$ python3 -q
>>> import numpy as np
>>> np.set_printoptions(suppress=True, linewidth=200)
>>> def tidy(a):
...     return np.round(a, 1) + 0
... 
>>> r0 = np.array([0, -2, 0, -6])
>>> J = np.array([np.roll(r0, i) for i in range(4)])
>>> J
array([[ 0, -2,  0, -6],
       [-6,  0, -2,  0],
       [ 0, -6,  0, -2],
       [-2,  0, -6,  0]])
>>> other = J / np.linalg.norm(J, axis=1, keepdims=True)
>>> gram = other @ other.T
>>> np.degrees(np.arccos(np.clip(gram[2, 3], -1, 1)))
np.float64(90.0)
>>> np.argwhere(np.triu(np.abs(gram) > 0.95, 1))
array([], shape=(0, 2), dtype=int64)
>>> tidy(gram[2])
array([0.6, 0. , 1. , 0. ])
>>> (gram - 2 * np.eye(4)).round(6).argmax(axis=1)
array([2, 3, 0, 1])
>>> M = np.load("a.npy")
>>> M
array([[ 8., -3.,  0.],
       [-3.,  0., -3.],
       [ 0., -3.,  5.]])
>>> Uu, s, VT = np.linalg.svd(M, full_matrices=False)
>>> tidy(np.abs(VT[0]))
array([0.9, 0.4, 0.3])
>>> tidy(s)
array([9.3, 5.9, 2.1])
>>> tidy(Uu.T @ Uu)
array([[1., 0., 0.],
       [0., 1., 0.],
       [0., 0., 1.]])
>>> np.abs(Uu[:, 0]).round(6).argmax()
np.int64(0)
>>> (s > 1e-8).sum()
np.int64(3)
>>> rng = np.random.default_rng(823)
>>> other = J + rng.integers(-2, 3, (4, 2)) @ rng.integers(-2, 3, (2, 4))
>>> other
array([[  0,  -4,  -2,  -8],
       [-10,   2,  -2,   2],
       [  0,  -7,  -1,  -3],
       [  0,   0,  -5,   0]])
>>> np.abs(other - J).sum(axis=1)
array([6, 8, 3, 3])
>>> np.linalg.matrix_rank(other - J, tol=1e-8)
np.int64(2)
>>> other - J
array([[ 0, -2, -2, -2],
       [-4,  2,  0,  2],
       [ 0, -1, -1, -1],
       [ 2,  0,  1,  0]])
>>> X = np.array([[2, 0, 0, 0, 0, 0, 0],
...     [0, 3, 0, 0, 0, 0, 0],
...     [0, 0, 0, 0, 0, 0, 0],
...     [0, 0, 0, 4, 0, 0, 0],
...     [0, 0, 0, 0, 1, 0, 0],
...     [0, 0, 0, 0, 0, -4, 0],
...     [0, 0, 0, 0, 0, 0, 3]])
>>> X
array([[ 2,  0,  0,  0,  0,  0,  0],
       [ 0,  3,  0,  0,  0,  0,  0],
       [ 0,  0,  0,  0,  0,  0,  0],
       [ 0,  0,  0,  4,  0,  0,  0],
       [ 0,  0,  0,  0,  1,  0,  0],
       [ 0,  0,  0,  0,  0, -4,  0],
       [ 0,  0,  0,  0,  0,  0,  3]])
>>> np.all(np.linalg.eigvalsh(X) > 0)
np.False_
>>> [round(float(np.linalg.det(X[:i, :i])), 2) + 0 for i in range(1, 8)]
[2.0, 6.0, 0.0, 0.0, 0.0, 0.0, 0.0]
>>> evals, V = np.linalg.eigh(X)
>>> x0 = np.array([2, 2, 1, 0, 1, 4, 2])
>>> V * np.maximum(evals, 0) @ V.T
array([[2., 0., 0., 0., 0., 0., 0.],
       [0., 3., 0., 0., 0., 0., 0.],
       [0., 0., 0., 0., 0., 0., 0.],
       [0., 0., 0., 4., 0., 0., 0.],
       [0., 0., 0., 0., 1., 0., 0.],
       [0., 0., 0., 0., 0., 0., 0.],
       [0., 0., 0., 0., 0., 0., 3.]])
>>> V * np.abs(evals) @ V.T
array([[2., 0., 0., 0., 0., 0., 0.],
       [0., 3., 0., 0., 0., 0., 0.],
       [0., 0., 0., 0., 0., 0., 0.],
       [0., 0., 0., 4., 0., 0., 0.],
       [0., 0., 0., 0., 1., 0., 0.],
       [0., 0., 0., 0., 0., 4., 0.],
       [0., 0., 0., 0., 0., 0., 3.]])
>>> other = np.array([[1, -5], [5, 3], [-4, 3], [1, -2], [0, -9], [-6, 7], [8, -8]])
>>> X @ other
array([[  2, -10],
       [ 15,   9],
       [  0,   0],
       [  4,  -8],
       [  0,  -9],
       [ 24, -28],
       [ 24, -24]])
>>> np.einsum("ik,kj->ji", X, other)
array([[  2,  15,   0,   4,   0,  24,  24],
       [-10,   9,   0,  -8,  -9, -28, -24]])
>>> np.einsum("ij->j", X)
array([ 2,  3,  0,  4,  1, -4,  3])
>>> np.vstack([X, other.T]).shape
(9, 7)
>>> np.einsum("ik,kj->ij", X, other)
array([[  2, -10],
       [ 15,   9],
       [  0,   0],
       [  4,  -8],
       [  0,  -9],
       [ 24, -28],
       [ 24, -24]])
>>> np.unique(X.round(6), axis=0).shape
(7, 7)
>>> tidy(X @ np.linalg.pinv(X) @ X)
array([[ 2.,  0.,  0.,  0.,  0.,  0.,  0.],
       [ 0.,  3.,  0.,  0.,  0.,  0.,  0.],
       [ 0.,  0.,  0.,  0.,  0.,  0.,  0.],
       [ 0.,  0.,  0.,  4.,  0.,  0.,  0.],
       [ 0.,  0.,  0.,  0.,  1.,  0.,  0.],
       [ 0.,  0.,  0.,  0.,  0., -4.,  0.],
       [ 0.,  0.,  0.,  0.,  0.,  0.,  3.]])
>>> np.linalg.lstsq(X[:-1].T, X[-1])[2]
np.int32(5)
>>> W0 = np.array([[-4, 0, 0], [0, 2, 2], [0, 2, 2]])
>>> tidy(np.linalg.eigvalsh(W0).min())
np.float64(-4.0)
>>> np.all(np.linalg.eigvalsh(W0) > 0)
np.False_
>>> np.linalg.matrix_rank(W0, rtol=0.1)
np.int64(2)
>>> [round(float(x), 1) for x in np.linalg.svd(W0, compute_uv=False)[:3]]
[4.0, 4.0, 0.0]
>>> tidy(np.linalg.norm(W0, 2) / np.linalg.norm(W0))
np.float64(0.7)
>>> np.linalg.cond(W0) > 100
np.True_
>>> np.allclose(W0[:-1].T @ np.linalg.lstsq(W0[:-1].T, W0[-1])[0], W0[-1])
True
>>> np.abs(np.diag(np.linalg.qr(W0)[1])) > 1e-9
array([ True,  True, False])
>>> tidy(W0 @ np.linalg.pinv(W0) @ W0)
array([[-4.,  0.,  0.],
       [ 0.,  2.,  2.],
       [ 0.,  2.,  2.]])
>>> np.unique(W0.round(6), axis=0).shape
(2, 3)
>>> tidy(np.trace(np.linalg.pinv(W0) @ W0))
np.float64(2.0)
>>> tidy(np.linalg.det(W0.T))
np.float64(0.0)
>>> tidy(np.poly(W0))
array([  1.,   0., -16.,   0.])
>>> np.kron(np.eye(2, dtype=int), W0)
array([[-4,  0,  0,  0,  0,  0],
       [ 0,  2,  2,  0,  0,  0],
       [ 0,  2,  2,  0,  0,  0],
       [ 0,  0,  0, -4,  0,  0],
       [ 0,  0,  0,  0,  2,  2],
       [ 0,  0,  0,  0,  2,  2]])
>>> tidy(np.linalg.det(2 * W0)), tidy(np.linalg.det(W0))
(np.float64(0.0), np.float64(0.0))
>>> r0 = np.array([5, 9, 0])
>>> np.polyval(r0, W0[0])
array([44,  0,  0])
>>> np.array([np.convolve(row, r0, "same") for row in W0])
array([[-36,   0,   0],
       [ 10,  28,  18],
       [ 10,  28,  18]])
>>> np.convolve(W0[0], r0)
array([-20, -36,   0,   0,   0])
>>> np.cross(W0[0, :3], W0[2, :3])
array([ 0,  8, -8])
>>> mat = np.array([[-8, 1, 0, 0], [0, 7, 0, 0], [0, 0, -8, 1], [0, 0, 0, 7]])
>>> evals, V = np.linalg.eigh(X)
>>> V @ np.diag(evals) @ V.T
array([[ 2.,  0.,  0.,  0.,  0.,  0.,  0.],
       [ 0.,  3.,  0.,  0.,  0.,  0.,  0.],
       [ 0.,  0.,  0.,  0.,  0.,  0.,  0.],
       [ 0.,  0.,  0.,  4.,  0.,  0.,  0.],
       [ 0.,  0.,  0.,  0.,  1.,  0.,  0.],
       [ 0.,  0.,  0.,  0.,  0., -4.,  0.],
       [ 0.,  0.,  0.,  0.,  0.,  0.,  3.]])
>>> np.unique(evals.round(6) + 0, return_counts=True)[1]
array([1, 1, 1, 1, 2, 1])
>>> (evals > 1e-8).sum(), (evals < -1e-8).sum()
(np.int64(5), np.int64(1))
>>> x0 = np.array([3, 3, 2, 0])
>>> rhs = mat @ x0
>>> beta, lr = np.zeros(4), 1 / np.linalg.norm(mat, 2) ** 2
>>> for i in range(200):
...     beta -= lr * mat.T @ (mat @ beta - rhs)
...     if i % 50 == 0: print(i, round(np.linalg.norm(mat @ beta - rhs), 1))
... 
0 8.7
50 0.0
100 0.0
150 0.0
>>> tidy(np.linalg.cond(mat))
np.float64(1.2)
>>> tidy(beta)
array([3., 3., 2., 0.])
>>> feats = np.loadtxt("dump.csv", delimiter=",")
>>> feats
array([[-2. , -2.5, -3.3, -1.1, -1.6,  3.5],
       [-2.4, -2.7, -3.3, -0.9, -1.7,  4. ],
       [-2.1, -3. , -3.3, -0.9, -1.8,  4.3],
       [-2.4, -3.4, -2.7, -1.1, -2.1,  4. ],
       [-2.5, -3.1, -2.9, -0.2, -2. ,  3.7],
       [-1.9, -3.5, -2.6, -0.8, -2.1,  3.9],
       [-1.5, -3. , -2.7, -1.4, -2.3,  4. ],
       [-2. , -3.1, -3.8, -0.7, -1.6,  4.3],
       [-2.3, -3.2, -3. , -1.3, -2.2,  4. ],
       [ 4.9, -1.8,  0.7,  3.9, -1. ,  2.7],
       [ 4.7, -1.8,  1.2,  4.2, -1.3,  3. ],
       [ 5.1, -2.1,  1.7,  4.1, -1. ,  3.2],
       [ 5.2, -2.1,  1. ,  4.5, -1.2,  3. ],
       [ 4.6, -2.2,  1.3,  3.5, -0.5,  3.1],
       [ 5.1, -1.9,  0.9,  4. , -0.8,  3.4],
       [ 4.8, -1.9,  0.9,  3.9, -1.3,  3.2],
       [ 4.7, -2.1,  0.9,  4. , -0.9,  3. ],
       [ 4.9, -2.3,  1. ,  4.8, -0.3,  3.4]])
>>> Q, Rm = np.linalg.qr(feats)
>>> Q.shape, Rm.shape
((18, 6), (6, 6))
>>> tidy(np.trace(Q @ Q.T))
np.float64(6.0)
>>> tidy(Q @ Rm)
array([[-2. , -2.5, -3.3, -1.1, -1.6,  3.5],
       [-2.4, -2.7, -3.3, -0.9, -1.7,  4. ],
       [-2.1, -3. , -3.3, -0.9, -1.8,  4.3],
       [-2.4, -3.4, -2.7, -1.1, -2.1,  4. ],
       [-2.5, -3.1, -2.9, -0.2, -2. ,  3.7],
       [-1.9, -3.5, -2.6, -0.8, -2.1,  3.9],
       [-1.5, -3. , -2.7, -1.4, -2.3,  4. ],
       [-2. , -3.1, -3.8, -0.7, -1.6,  4.3],
       [-2.3, -3.2, -3. , -1.3, -2.2,  4. ],
       [ 4.9, -1.8,  0.7,  3.9, -1. ,  2.7],
       [ 4.7, -1.8,  1.2,  4.2, -1.3,  3. ],
       [ 5.1, -2.1,  1.7,  4.1, -1. ,  3.2],
       [ 5.2, -2.1,  1. ,  4.5, -1.2,  3. ],
       [ 4.6, -2.2,  1.3,  3.5, -0.5,  3.1],
       [ 5.1, -1.9,  0.9,  4. , -0.8,  3.4],
       [ 4.8, -1.9,  0.9,  3.9, -1.3,  3.2],
       [ 4.7, -2.1,  0.9,  4. , -0.9,  3. ],
       [ 4.9, -2.3,  1. ,  4.8, -0.3,  3.4]])
>>> tidy(np.abs(np.diag(Rm)))
array([16. , 10.9,  1.9,  1.7,  1.3,  0.9])
>>> tidy(abs(Rm[0, 0])), tidy(np.linalg.norm(feats[:, 0]))
(np.float64(16.0), np.float64(16.0))
>>> arr = np.loadtxt("w.csv", delimiter=",")
>>> arr
array([[4., 4., 0.],
       [4., 4., 0.],
       [0., 0., 0.]])
>>> Uu, s, VT = np.linalg.svd(arr)
>>> np.argmax(s[:-1] / (s[1:] + 1e-6)) + 1
np.int64(1)
>>> tidy(s)
array([8., 0., 0.])
>>> other = Uu[:, :1] @ np.diag(s[:1]) @ VT[:1]
>>> np.linalg.matrix_rank(arr, rtol=0.05)
np.int64(1)
>>> tidy(np.abs(np.linalg.eigvals(arr)).max())
np.float64(8.0)
>>> tidy(np.linalg.matrix_power(arr, 3))
array([[256., 256.,   0.],
       [256., 256.,   0.],
       [  0.,   0.,   0.]])
>>> np.trace(arr)
np.float64(8.0)
>>> r0 = np.array([0, -2])
>>> np.array([np.convolve(row, r0, "same") for row in arr])
array([[ 0., -8., -8.],
       [ 0., -8., -8.],
       [ 0.,  0.,  0.]])
>>> np.polyval(r0, arr[2])
array([-2., -2., -2.])
>>> K = np.loadtxt("case13.csv", delimiter=",")
>>> K
array([[ 1., -1.,  1., -1., -1.,  1., -1.,  1.],
       [ 1., -1.,  1., -1.,  1., -1.,  1., -1.],
       [ 1.,  1., -1., -1.,  1.,  1., -1., -1.],
       [ 1., -1., -1.,  1., -1.,  1.,  1., -1.]])
>>> tidy(np.linalg.norm(K, axis=1))
array([2.8, 2.8, 2.8, 2.8])
>>> tidy(np.linalg.norm(K, axis=0))
array([2., 2., 2., 2., 2., 2., 2., 2.])
>>> tidy(np.linalg.norm(K, "nuc"))
np.float64(11.3)
>>> K[1] @ K[3]
np.float64(0.0)
>>> tidy(np.linalg.norm(K, 1)), tidy(np.linalg.norm(K, np.inf))
(np.float64(4.0), np.float64(8.0))
>>> other = K / np.sqrt((K ** 2).mean(axis=1, keepdims=True))
>>> K - K.mean(axis=1, keepdims=True)
array([[ 1., -1.,  1., -1., -1.,  1., -1.,  1.],
       [ 1., -1.,  1., -1.,  1., -1.,  1., -1.],
       [ 1.,  1., -1., -1.,  1.,  1., -1., -1.],
       [ 1., -1., -1.,  1., -1.,  1.,  1., -1.]])
>>> np.linalg.matrix_rank(K - K.mean(axis=1, keepdims=True))
np.int64(4)
